>>> import numpy as np
>>> import numpy.linalg as la
>>> np.set_printoptions(precision=3, suppress=True, linewidth=140)
>>> feats = np.load("mat.npy")
>>> feats
array([[0, 0, 0, 0, 0],
       [1, 0, 0, 0, 0],
       [2, 2, 2, 0, 0],
       [1, 2, 1, 0, 0],
       [2, 1, 1, 1, 0]])
>>> round(float(np.trace(la.pinv(feats) @ feats)), 3)
4.0
>>> np.allclose(feats[:-1].T @ la.lstsq(feats[:-1].T, feats[-1])[0], feats[-1])
False
>>> la.lstsq(feats[:-1].T, feats[-1])[2]
np.int32(3)
>>> np.round(feats @ la.pinv(feats) @ feats, 3) + 0
array([[0., 0., 0., 0., 0.],
       [1., 0., 0., 0., 0.],
       [2., 2., 2., 0., 0.],
       [1., 2., 1., 0., 0.],
       [2., 1., 1., 1., 0.]])
>>> np.unique(feats.round(6), axis=0).shape
(5, 5)
>>> mat = np.load("layer5.npy")
>>> mat
array([[ 0,  3, -1, -3,  1,  1],
       [ 1,  3,  0,  3, -3,  0],
       [ 1,  0,  2,  0, -1,  1],
       [ 3, -3,  1, -3, -1,  2],
       [ 1, -2,  1,  2,  0, -1],
       [ 2, -1,  2,  3,  0,  0]])
>>> x = np.array([1, -4, 8, 1, -4, 2])
>>> np.einsum("ij,j->i", mat, x)
array([-25,   4,  23,  28,  17,  25])
>>> mat @ x
array([-25,   4,  23,  28,  17,  25])
>>> mat @ np.eye(6)[1]
array([ 3.,  3.,  0., -3., -2., -1.])
>>> (mat * x).sum(axis=1)
array([-25,   4,  23,  28,  17,  25])
>>> np.sign((mat @ x).round(6))
array([-1,  1,  1,  1,  1,  1])
